$ ipython --no-banner

In [1]: import numpy as np

In [2]: import numpy.linalg as la

In [3]: np.set_printoptions(precision=2, suppress=True, linewidth=140, floatmode="fixed")

In [4]: def rnd(a):
   ...:     return np.round(a, 2) + 0
   ...: 

In [5]: m1 = 3 * np.eye(9) + np.eye(9, k=1)

In [6]: print(m1)
[[3.00 1.00 0.00 0.00 0.00 0.00 0.00 0.00 0.00]
 [0.00 3.00 1.00 0.00 0.00 0.00 0.00 0.00 0.00]
 [0.00 0.00 3.00 1.00 0.00 0.00 0.00 0.00 0.00]
 [0.00 0.00 0.00 3.00 1.00 0.00 0.00 0.00 0.00]
 [0.00 0.00 0.00 0.00 3.00 1.00 0.00 0.00 0.00]
 [0.00 0.00 0.00 0.00 0.00 3.00 1.00 0.00 0.00]
 [0.00 0.00 0.00 0.00 0.00 0.00 3.00 1.00 0.00]
 [0.00 0.00 0.00 0.00 0.00 0.00 0.00 3.00 1.00]
 [0.00 0.00 0.00 0.00 0.00 0.00 0.00 0.00 3.00]]

In [7]: # triangular

In [8]: B = la.inv(m1)

In [9]: print(rnd(la.slogdet(m1)[0]))
1.0

In [10]: print(rnd(la.det(m1) * B))
[[ 6561.00 -2187.00   729.00  -243.00    81.00   -27.00     9.00    -3.00     1.00]
 [    0.00  6561.00 -2187.00   729.00  -243.00    81.00   -27.00     9.00    -3.00]
 [    0.00     0.00  6561.00 -2187.00   729.00  -243.00    81.00   -27.00     9.00]
 [    0.00     0.00     0.00  6561.00 -2187.00   729.00  -243.00    81.00   -27.00]
 [    0.00     0.00     0.00     0.00  6561.00 -2187.00   729.00  -243.00    81.00]
 [    0.00     0.00     0.00     0.00     0.00  6561.00 -2187.00   729.00  -243.00]
 [    0.00     0.00     0.00     0.00     0.00     0.00  6561.00 -2187.00   729.00]
 [    0.00     0.00     0.00     0.00     0.00     0.00     0.00  6561.00 -2187.00]
 [    0.00     0.00     0.00     0.00     0.00     0.00     0.00     0.00  6561.00]]

In [11]: print(rnd(m1 @ B))
[[1.00 0.00 0.00 0.00 0.00 0.00 0.00 0.00 0.00]
 [0.00 1.00 0.00 0.00 0.00 0.00 0.00 0.00 0.00]
 [0.00 0.00 1.00 0.00 0.00 0.00 0.00 0.00 0.00]
 [0.00 0.00 0.00 1.00 0.00 0.00 0.00 0.00 0.00]
 [0.00 0.00 0.00 0.00 1.00 0.00 0.00 0.00 0.00]
 [0.00 0.00 0.00 0.00 0.00 1.00 0.00 0.00 0.00]
 [0.00 0.00 0.00 0.00 0.00 0.00 1.00 0.00 0.00]
 [0.00 0.00 0.00 0.00 0.00 0.00 0.00 1.00 0.00]
 [0.00 0.00 0.00 0.00 0.00 0.00 0.00 0.00 1.00]]

In [12]: print((np.abs(B) > 1e-9).astype(int))
[[1 1 1 1 1 1 1 1 1]
 [0 1 1 1 1 1 1 1 1]
 [0 0 1 1 1 1 1 1 1]
 [0 0 0 1 1 1 1 1 1]
 [0 0 0 0 1 1 1 1 1]
 [0 0 0 0 0 1 1 1 1]
 [0 0 0 0 0 0 1 1 1]
 [0 0 0 0 0 0 0 1 1]
 [0 0 0 0 0 0 0 0 1]]
